$ ipython --no-banner

In [1]: import numpy as np

In [2]: from numpy import linalg as LA

In [3]: np.set_printoptions(precision=3, suppress=True, linewidth=160, sign=" ")

In [4]: A = np.load("run5.npy")

In [5]: print(A)
[[ 0.999  0.028  0.002  0.025]
 [ 0.028  0.441 -0.048 -0.493]
 [ 0.002 -0.048  0.996 -0.042]
 [ 0.025 -0.493 -0.042  0.565]]

In [6]: print((A + A.T) / 2)
[[ 0.999  0.028  0.002  0.025]
 [ 0.028  0.441 -0.048 -0.493]
 [ 0.002 -0.048  0.996 -0.042]
 [ 0.025 -0.493 -0.042  0.565]]

In [7]: print(LA.matrix_power(A, 2))
[[ 0.999  0.028  0.002  0.025]
 [ 0.028  0.441 -0.048 -0.493]
 [ 0.002 -0.048  0.996 -0.042]
 [ 0.025 -0.493 -0.042  0.565]]

In [8]: print((A - A.T) / 2)
[[ 0.  0.  0.  0.]
 [ 0.  0.  0.  0.]
 [ 0.  0.  0.  0.]
 [ 0.  0.  0.  0.]]

In [9]: print(round(LA.det(A), 3))
-0.0

In [10]: print(round(float(np.trace(A)), 3))
3.0

In [11]: print(np.round(np.sort(np.abs(LA.eigvals(A))), 3) + 0)
[ 0.  1.  1.  1.]

In [12]: print(LA.lstsq(A[:-1].T, A[-1])[2])
3

In [13]: print(np.allclose(A[:-1].T @ LA.lstsq(A[:-1].T, A[-1])[0], A[-1]))
True

In [14]: U, sigma, Vh = LA.svd(A)

In [15]: V = Vh[:(sigma > 1e-8).sum()]

In [16]: rng = np.random.default_rng(200)

In [17]: x0 = A[3] + 4 * A[0] + rng.integers(2) * np.eye(4)[0]

In [18]: print(x0)
[ 4.019 -0.38  -0.032  0.664]

In [19]: print(np.diag(V.T @ V))
[ 0.999  0.441  0.996  0.565]

In [20]: print(LA.matrix_rank(np.vstack([A, x0])))
3
